$ python -q
>>> import numpy as np
>>> from numpy import linalg as LA
>>> np.set_printoptions(precision=2, suppress=True, linewidth=100)
>>> def rd(a):
...     return np.round(a, 2) + 0
... 
>>> r0 = np.array([0, 1, 2, 1, 1, 0])
>>> X = r0[np.abs(np.subtract.outer(np.arange(6), np.arange(6)))]
>>> X
array([[0, 1, 2, 1, 1, 0],
       [1, 0, 1, 2, 1, 1],
       [2, 1, 0, 1, 2, 1],
       [1, 2, 1, 0, 1, 2],
       [1, 1, 2, 1, 0, 1],
       [0, 1, 1, 2, 1, 0]])
>>> # symmetric
>>> vals, V = LA.eigh(X)
>>> vec = np.array([6, 7, 4, 1, -4, 4])
>>> rd(LA.eigvalsh(X[1:, 1:]))
array([-2.38, -2.  , -1.  ,  0.16,  5.22])
>>> vec @ X @ vec
np.int64(180)
>>> [round(float(LA.det(X[:i, :i])), 2) + 0 for i in range(1, 7)]
[0.0, -1.0, 4.0, 0.0, -4.0, 23.0]
>>> vec = np.array([-2, -1, 2, 0, -1, -2])
>>> h1 = np.maximum(X @ vec, 0)
>>> np.flatnonzero(h1 > 1e-9)
array([0])
>>> X.T @ h1
array([0, 2, 4, 2, 2, 0])
>>> X * (h1 > 1e-9)[:, None]
array([[0, 1, 2, 1, 1, 0],
       [0, 0, 0, 0, 0, 0],
       [0, 0, 0, 0, 0, 0],
       [0, 0, 0, 0, 0, 0],
       [0, 0, 0, 0, 0, 0],
       [0, 0, 0, 0, 0, 0]])
>>> vals, V = LA.eigh(X)
>>> (vals > 1e-8).sum(), (vals < -1e-8).sum()
(np.int64(2), np.int64(4))
>>> np.unique(vals.round(6) + 0, return_counts=True)[1]
array([1, 1, 1, 1, 1, 1])
>>> B = np.array([[0, 0, 2, 0], [1, 2, 2, 1], [0, 2, 0, 1], [0, 1, 1, 1]])
>>> E = B + B.T
>>> E
array([[0, 1, 2, 0],
       [1, 4, 4, 2],
       [2, 4, 0, 2],
       [0, 2, 2, 2]])
>>> # symmetric
>>> vals, V = LA.eig(E)
>>> rd(E @ V[:, 0] - vals[0] * V[:, 0])
array([0., 0., 0., 0.])
>>> rd(np.sort(LA.eigvals(E @ E)))
array([ 0.02,  1.25,  9.93, 66.8 ])
>>> np.einsum("ii->", E)
np.int64(6)
>>> rd(LA.det(E.T))
np.float64(4.0)
>>> np.einsum("ij,ji->", E, E)
np.int64(78)
>>> np.kron(np.eye(2, dtype=int), E)
array([[0, 1, 2, 0, 0, 0, 0, 0],
       [1, 4, 4, 2, 0, 0, 0, 0],
       [2, 4, 0, 2, 0, 0, 0, 0],
       [0, 2, 2, 2, 0, 0, 0, 0],
       [0, 0, 0, 0, 0, 1, 2, 0],
       [0, 0, 0, 0, 1, 4, 4, 2],
       [0, 0, 0, 0, 2, 4, 0, 2],
       [0, 0, 0, 0, 0, 2, 2, 2]])
>>> vals, V = LA.eigh(E)
>>> vec = np.array([-1, 1, -1, -2])
>>> np.abs(E).sum(axis=1).max(), rd(np.abs(vals).max())
(np.int64(11), np.float64(8.17))
>>> rd(V * np.maximum(vals, 0) @ V.T)
array([[0.61, 1.4 , 0.96, 0.27],
       [1.4 , 4.43, 3.07, 2.18],
       [0.96, 3.07, 2.13, 1.54],
       [0.27, 2.18, 1.54, 2.12]])
>>> rd(V * np.abs(vals) @ V.T)
array([[ 1.22,  1.79, -0.08,  0.54],
       [ 1.79,  4.86,  2.15,  2.36],
       [-0.08,  2.15,  4.27,  1.07],
       [ 0.54,  2.36,  1.07,  2.24]])
>>> rd(vec @ E @ vec / (vec @ vec)), rd(vals[0]), rd(vals[-1])
(np.float64(0.86), np.float64(-3.15), np.float64(8.17))
>>> vec @ E @ vec
np.int64(6)
>>> t3 = np.stack([E, 3 * E, E[::-1]])
>>> np.einsum("bij,cij->bc", t3, t3)
array([[ 78, 234,  56],
       [234, 702, 168],
       [ 56, 168,  78]])
>>> (t3 @ E.T).shape
(3, 4, 4)
>>> LA.matrix_rank(t3)
array([4, 4, 4])
>>> rd(LA.det(t3))
array([  4., 324.,   4.])
>>> t3.sum(axis=0)
array([[ 0,  6, 10,  2],
       [ 6, 20, 16, 10],
       [ 9, 20,  4, 10],
       [ 0,  9, 10,  8]])
>>> rng = np.random.default_rng(63)
>>> lab = rng.permutation(4)
>>> lab
array([3, 2, 1, 0])
>>> B = E[lab][:, lab]
>>> B
array([[2, 2, 2, 0],
       [2, 0, 4, 2],
       [2, 4, 4, 1],
       [0, 2, 1, 0]])
>>> np.allclose(B, E)
False
>>> np.diag(B)
array([2, 0, 4, 0])
>>> rd(np.sort(np.abs(LA.eigvals(B))))
array([0.14, 1.12, 3.15, 8.17])
>>> data = np.diag(np.array([2, 9, 1, 9, -5, 5, 7]))
>>> data
array([[ 2,  0,  0,  0,  0,  0,  0],
       [ 0,  9,  0,  0,  0,  0,  0],
       [ 0,  0,  1,  0,  0,  0,  0],
       [ 0,  0,  0,  9,  0,  0,  0],
       [ 0,  0,  0,  0, -5,  0,  0],
       [ 0,  0,  0,  0,  0,  5,  0],
       [ 0,  0,  0,  0,  0,  0,  7]])
>>> # triangular, det is the product of the diagonal
>>> (LA.matrix_power((data != 0) + (data.T != 0) + np.eye(7), 7) > 0).astype(int)
array([[1, 0, 0, 0, 0, 0, 0],
       [0, 1, 0, 0, 0, 0, 0],
       [0, 0, 1, 0, 0, 0, 0],
       [0, 0, 0, 1, 0, 0, 0],
       [0, 0, 0, 0, 1, 0, 0],
       [0, 0, 0, 0, 0, 1, 0],
       [0, 0, 0, 0, 0, 0, 1]])
>>> rd(np.sort(LA.eigvals(data).real))
array([-5.,  1.,  2.,  5.,  7.,  9.,  9.])
>>> data @ data.T
array([[ 4,  0,  0,  0,  0,  0,  0],
       [ 0, 81,  0,  0,  0,  0,  0],
       [ 0,  0,  1,  0,  0,  0,  0],
       [ 0,  0,  0, 81,  0,  0,  0],
       [ 0,  0,  0,  0, 25,  0,  0],
       [ 0,  0,  0,  0,  0, 25,  0],
       [ 0,  0,  0,  0,  0,  0, 49]])
>>> rd(LA.norm(data, axis=0))
array([2., 9., 1., 9., 5., 5., 7.])
>>> data[:, 1] @ data[:, 4]
np.int64(0)
>>> r0 = np.array([2, 1, 2, 3, -2, 0, -2])
>>> B = data + np.outer(r0, np.eye(7)[1])
>>> rd(LA.det(B) / LA.det(data)), rd(1 + LA.solve(data, r0)[1])
(np.float64(1.11), np.float64(1.11))
>>> LA.matrix_rank(B - data)
np.int64(1)
>>> B
array([[ 2.,  2.,  0.,  0.,  0.,  0.,  0.],
       [ 0., 10.,  0.,  0.,  0.,  0.,  0.],
       [ 0.,  2.,  1.,  0.,  0.,  0.,  0.],
       [ 0.,  3.,  0.,  9.,  0.,  0.,  0.],
       [ 0., -2.,  0.,  0., -5.,  0.,  0.],
       [ 0.,  0.,  0.,  0.,  0.,  5.,  0.],
       [ 0., -2.,  0.,  0.,  0.,  0.,  7.]])
>>> O, Rm = LA.qr(B)
>>> abs(Rm[0, 0]), rd(LA.norm(B[:, 0]))
(np.float64(2.0), np.float64(2.0))
>>> rd(np.abs(np.diag(Rm)))
array([ 2.  , 11.  ,  0.98,  8.65,  4.91,  5.  ,  6.86])
>>> rd(np.trace(O @ O.T))
np.float64(7.0)
>>> O.shape, Rm.shape
((7, 7), (7, 7))
>>> B = np.array([[-1, 2, -1],
...     [0, -1, -1],
...     [-2, 1, 1],
...     [2, 3, 0],
...     [3, -2, -1],
...     [2, -1, 3],
...     [-3, -3, -1]])
>>> np.einsum("ij,ij->i", data, data)
array([ 4, 81,  1, 81, 25, 25, 49])
>>> LA.matrix_rank(data @ B)
np.int64(3)
>>> LA.matrix_rank(np.vstack([data, B.T]))
np.int64(7)
>>> np.einsum("ik,kj->ji", data, B)
array([[ -2,   0,  -2,  18, -15,  10, -21],
       [  4,  -9,   1,  27,  10,  -5, -21],
       [ -2,  -9,   1,   0,   5,  15,  -7]])
>>> np.einsum("ij->j", data)
array([ 2,  9,  1,  9, -5,  5,  7])
>>> np.vstack([data, B.T]).shape
(10, 7)
>>> data @ B
array([[ -2,   4,  -2],
       [  0,  -9,  -9],
       [ -2,   1,   1],
       [ 18,  27,   0],
       [-15,  10,   5],
       [ 10,  -5,  15],
       [-21, -21,  -7]])
>>> feats = np.load("dump.npy")
>>> feats
array([[-0.01,  0.02,  0.06, -0.15, -2.05],
       [ 0.  ,  0.  ,  0.11,  0.21, -0.1 ],
       [ 0.02,  0.02, -0.08, -0.22,  0.15],
       [ 0.01,  0.  , -0.02,  1.28, -0.91],
       [ 0.  , -0.04,  0.14,  0.39,  0.97],
       [ 0.  ,  0.01, -0.2 ,  1.17, -4.08],
       [ 0.  ,  0.  , -0.02,  0.28,  2.53],
       [-0.01,  0.  , -0.03, -0.33,  1.4 ],
       [ 0.  , -0.02, -0.13, -0.93,  8.49],
       [ 0.  , -0.02, -0.01,  0.45, -0.57],
       [ 0.  , -0.05,  0.  ,  0.58, -1.85],
       [-0.01, -0.04,  0.04,  0.56,  0.5 ],
       [ 0.01, -0.02, -0.02,  0.66, -0.05],
       [ 0.  , -0.03, -0.06, -0.05, -0.23],
       [ 0.  , -0.01, -0.13,  0.06,  1.41],
       [ 0.  ,  0.02,  0.  ,  0.4 , -6.42],
       [ 0.  ,  0.01,  0.14, -0.38, -2.1 ],
       [ 0.01,  0.  , -0.01,  0.27,  0.93],
       [ 0.  ,  0.04, -0.07,  1.15,  3.28]])
>>> dist = LA.norm(feats[:, None] - feats[None], axis=-1)
>>> rd(LA.norm(feats - feats.mean(axis=0), axis=1))
array([2.16, 0.22, 0.52, 1.4 , 0.92, 4.25, 2.46, 1.47, 8.51, 0.66, 1.94, 0.52, 0.39, 0.45, 1.37,
       6.49, 2.27, 0.86, 3.33])
>>> LA.matrix_rank(dist ** 2)
np.int64(7)
>>> np.unravel_index(dist.round(6).argmax(), dist.shape)
(np.int64(8), np.int64(15))
>>> dist[12].round(6).argsort(kind="stable")[:4]
array([12,  1,  9, 11])
>>> basis = feats[[6, 5]].astype(float)
>>> for _ in range(7):
...     lab = LA.norm(feats[:, None] - basis, axis=-1).argmin(axis=1)
...     basis = np.array([feats[lab == j].mean(axis=0) for j in range(2)])
... 
>>> lab
array([1, 0, 0, 1, 0, 1, 0, 0, 0, 0, 1, 0, 0, 0, 0, 1, 1, 0, 0])
>>> np.abs(basis[1] - basis[0]).argmax()
np.int64(4)
>>> rd(basis)
array([[ 0.  , -0.01, -0.02,  0.19,  1.44],
       [ 0.  ,  0.  ,  0.  ,  0.48, -2.9 ]])
>>> vec = np.array([-2, -2, 1, 0, 1])
>>> feats @ np.eye(5)[4]
array([-2.05, -0.1 ,  0.15, -0.91,  0.97, -4.08,  2.53,  1.4 ,  8.49, -0.57, -1.85,  0.5 , -0.05,
       -0.23,  1.41, -6.42, -2.1 ,  0.93,  3.28])
>>> np.sign((feats @ vec).round(6))
array([-1.,  1., -1., -1.,  1., -1.,  1.,  1.,  1., -1., -1.,  1., -1., -1.,  1., -1., -1.,  1.,
        1.])
>>> (feats @ vec).argmax()
np.int64(8)
>>> P = feats @ LA.solve(feats.T @ feats, feats.T)
>>> LA.matrix_rank(np.eye(19) - P)
np.int64(14)
>>> rd(P @ feats[:, 0])
array([-0.01,  0.  ,  0.02,  0.01,  0.  ,  0.  ,  0.  , -0.01,  0.  ,  0.  ,  0.  , -0.01,  0.01,
        0.  ,  0.  ,  0.  ,  0.  ,  0.01,  0.  ])
>>> np.allclose(P @ P, P)
True
>>> rd(np.diag(P))
array([0.17, 0.12, 0.47, 0.29, 0.32, 0.53, 0.08, 0.13, 0.53, 0.06, 0.3 , 0.29, 0.18, 0.15, 0.14,
       0.27, 0.17, 0.12, 0.66])
>>> B = feats / np.sqrt((feats ** 2).mean(axis=1, keepdims=True))
>>> rd(LA.norm(B, axis=1))
array([2.24, 2.24, 2.24, 2.24, 2.24, 2.24, 2.24, 2.24, 2.24, 2.24, 2.24, 2.24, 2.24, 2.24, 2.24,
       2.24, 2.24, 2.24, 2.24])
>>> LA.matrix_rank(B) == LA.matrix_rank(feats)
np.True_
>>> LA.matrix_rank(feats - feats.mean(axis=1, keepdims=True))
np.int64(4)
>>> J = np.array([[0.2, 0.3, -1.0, 0.4, -2.1],
...     [-0.9, 1.0, -0.5, -1.2, 0.5],
...     [-0.1, 0.3, -0.3, -0.9, 2.2],
...     [1.7, 1.1, -1.7, 0.3, -2.6],
...     [-1.5, 2.0, 0.5, -0.9, -1.7]])
>>> LA.matrix_rank(J)
np.int64(5)
>>> J.shape
(5, 5)
>>> rd(np.diff(J, axis=0))
array([[-1.1,  0.7,  0.5, -1.6,  2.6],
       [ 0.8, -0.7,  0.2,  0.3,  1.7],
       [ 1.8,  0.8, -1.4,  1.2, -4.8],
       [-3.2,  0.9,  2.2, -1.2,  0.9]])
>>> rd(LA.norm(J))
np.float64(6.27)
>>> P = np.triu(np.array([[-1, 5, 5, -1, -3],
...     [-4, -3, 1, 2, 5],
...     [-4, 3, 1, 5, -3],
...     [-5, -3, 1, -5, -1],
...     [-1, -2, -3, -1, 1]]), 1) + np.eye(5)
>>> B = P @ J @ LA.inv(P)
>>> rd(LA.det(B))
np.float64(2.7)
>>> LA.matrix_rank(B)
np.int64(5)
>>> np.allclose(J @ J.T, J.T @ J)
False
>>> np.allclose(J, J.T)
False
>>> np.trace(J)
np.float64(-0.5)
>>> rd(np.sort(np.abs(LA.eigvals(J))))
array([0.2 , 1.13, 1.13, 2.99, 3.62])
>>> vec = np.array([1, -1, 1, -2, 1])
>>> rd(J @ np.ones(5))
array([-2.2, -1.1,  1.2, -1.2, -1.6])
>>> (J @ vec).argmax()
np.int64(2)
>>> J @ np.eye(5)[4]
array([-2.1,  0.5,  2.2, -2.6, -1.7])
>>> LA.norm(J @ vec) <= LA.norm(J, 2) * LA.norm(vec) + 1e-9
np.True_
>>> rd(J @ vec)
array([-4. ,  0.5,  3.3, -4.3, -2.9])
>>> rd((J * vec).sum(axis=1))
array([-4. ,  0.5,  3.3, -4.3, -2.9])
